>>> import numpy as np
>>> np.set_printoptions(precision=2, suppress=True, linewidth=200, sign=" ")
>>> data = np.load("sample16.npy")
>>> data
array([[-1.22,  1.17,  1.39],
       [ 1.17, -1.7 , -0.07],
       [ 1.39, -0.07, -0.08]])
>>> evals, V = np.linalg.eigh(data)
>>> (evals > 1e-8).sum(), (evals < -1e-8).sum()
(np.int64(1), np.int64(2))
>>> np.round(V.T @ data @ V, 2) + 0
array([[-3.,  0.,  0.],
       [ 0., -1.,  0.],
       [ 0.,  0.,  1.]])
>>> np.abs(V[:, -1])
array([ 0.6 ,  0.24,  0.76])
>>> np.linalg.eigvalsh(data @ data)
array([ 1.  ,  1.  ,  8.99])
>>> np.unique(evals.round(6) + 0, return_counts=True)[1]
array([ 1,  1,  1])
>>> round(float(evals.sum()), 2), np.trace(data)
(-3.0, np.float64(-3.0))
>>> gram = data.T @ data
>>> (data @ data.T).shape
(3, 3)
>>> np.linalg.eigvalsh(gram)[::-1]
array([ 8.99,  1.  ,  1.  ])
>>> data.sum(axis=0)
array([ 1.34, -0.6 ,  1.24])
>>> np.linalg.svd(data, compute_uv=False)
array([ 3.,  1.,  1.])
>>> data.mean(axis=0)
array([ 0.45, -0.2 ,  0.41])
>>> np.unravel_index(np.abs(data).argmax(), data.shape)
(np.int64(1), np.int64(1))
>>> rng = np.random.default_rng(45916)
>>> labels = rng.permutation(3)
>>> labels
array([ 2,  0,  1])
>>> A2 = data[labels][:, labels]
>>> np.diag(A2)
array([-0.08, -1.22, -1.7 ])
>>> round(np.linalg.det(A2), 2), round(np.linalg.det(data[labels]), 2)
(np.float64(3.01), np.float64(3.01))
>>> th = np.radians(57)
>>> Rm = np.eye(3)
>>> Rm[2, 2] = Rm[1, 1] = np.cos(th)
>>> Rm[2, 1], Rm[1, 2] = -np.sin(th), np.sin(th)
>>> Rm
array([[ 1.  ,  0.  ,  0.  ],
       [ 0.  ,  0.54,  0.84],
       [ 0.  , -0.84,  0.54]])
>>> A2 = data @ Rm.T
>>> A2
array([[-1.22,  1.8 , -0.22],
       [ 1.17, -0.98,  1.39],
       [ 1.39, -0.11,  0.02]])
>>> np.allclose(data @ data.T, A2 @ A2.T)
True
>>> F = np.load("out6.npy")
>>> F
array([[ 4.,  1.,  1.,  1.,  1.,  1.],
       [ 1.,  4.,  1.,  1.,  1.,  1.],
       [ 1.,  1.,  4.,  1.,  1.,  1.],
       [ 1.,  1.,  1.,  4.,  1.,  1.],
       [ 1.,  1.,  1.,  1.,  4.,  1.],
       [ 1.,  1.,  1.,  1.,  1.,  4.]])
>>> labels = rng.permutation(6)
>>> labels
array([ 1,  5,  0,  2,  3,  4])
>>> A2 = F[labels][:, labels]
>>> np.trace(A2)
np.float64(24.0)
>>> np.diag(A2)
array([ 4.,  4.,  4.,  4.,  4.,  4.])
>>> u, r1 = F[2], F[0]
>>> u @ r1
np.float64(12.0)
>>> pr = (u @ r1) / (u @ u) * u
>>> np.round(np.linalg.norm(u + r1) ** 2 + np.linalg.norm(u - r1) ** 2, 2)
np.float64(84.0)
>>> np.outer(u, r1)
array([[  4.,   1.,   1.,   1.,   1.,   1.],
       [  4.,   1.,   1.,   1.,   1.,   1.],
       [ 16.,   4.,   4.,   4.,   4.,   4.],
       [  4.,   1.,   1.,   1.,   1.,   1.],
       [  4.,   1.,   1.,   1.,   1.,   1.],
       [  4.,   1.,   1.,   1.,   1.,   1.]])
>>> A2 = np.array([[-2, 2, 2, 1, 2],
...     [1, -1, -2, -2, 3],
...     [-1, 2, 1, 1, 3],
...     [-2, 1, 1, 1, 2]])
>>> W0 = A2.T @ A2
>>> W0
array([[10, -9, -9, -7, -8],
       [-9, 10,  9,  7,  9],
       [-9,  9, 10,  8,  3],
       [-7,  7,  8,  7,  1],
       [-8,  9,  3,  1, 26]])
>>> rk = np.linalg.matrix_rank(W0)
>>> rk
np.int64(4)
>>> N = np.linalg.svd(W0)[2][rk:].T
>>> np.round(W0 @ N, 2) + 0
array([[ 0.],
       [ 0.],
       [ 0.],
       [ 0.],
       [ 0.]])
>>> [int(np.linalg.matrix_rank(W0[:, :j + 1])) for j in range(5)]
[1, 2, 3, 4, 4]
>>> N @ N.T
array([[ 0.13, -0.22,  0.22,  0.09,  0.09],
       [-0.22,  0.37, -0.37, -0.15, -0.15],
       [ 0.22, -0.37,  0.37,  0.15,  0.15],
       [ 0.09, -0.15,  0.15,  0.06,  0.06],
       [ 0.09, -0.15,  0.15,  0.06,  0.06]])
>>> A2 = W0[0, 0] * W0[1:] - np.outer(W0[1:, 0], W0[0])
>>> A2
array([[  0,  19,   9,   7,  18],
       [  0,   9,  19,  17, -42],
       [  0,   7,  17,  21, -46],
       [  0,  18, -42, -46, 196]])
>>> np.linalg.matrix_rank(A2), np.linalg.matrix_rank(W0)
(np.int64(3), np.int64(4))
>>> J = np.array([[-2, -1, 0, 1, 2],
...     [3, 4, 5, 6, 7],
...     [8, 9, 10, 11, 12],
...     [13, 14, 15, 16, 17],
...     [18, 19, 20, 21, 22]])
>>> rk = np.linalg.matrix_rank(J)
>>> rk
np.int64(2)
>>> N = np.linalg.svd(J)[2][rk:].T
>>> np.allclose(J @ N, 0)
True
>>> np.linalg.matrix_rank(J.T @ J), np.linalg.matrix_rank(J @ J.T)
(np.int64(2), np.int64(2))
>>> np.round(J @ N, 2) + 0
array([[ 0.,  0.,  0.],
       [ 0.,  0.,  0.],
       [ 0.,  0.,  0.],
       [ 0.,  0.,  0.],
       [ 0.,  0.,  0.]])
>>> np.round(N @ N.T, 2) + 0
array([[ 0.4, -0.4, -0.2,  0. ,  0.2],
       [-0.4,  0.7, -0.2, -0.1,  0. ],
       [-0.2, -0.2,  0.8, -0.2, -0.2],
       [ 0. , -0.1, -0.2,  0.7, -0.4],
       [ 0.2,  0. , -0.2, -0.4,  0.4]])
>>> [int(np.linalg.matrix_rank(np.delete(J, i, axis=0))) for i in range(5)]
[2, 2, 2, 2, 2]
>>> [int(np.linalg.matrix_rank(J[:i])) for i in range(1, len(J) + 1)]
[1, 2, 2, 2, 2]
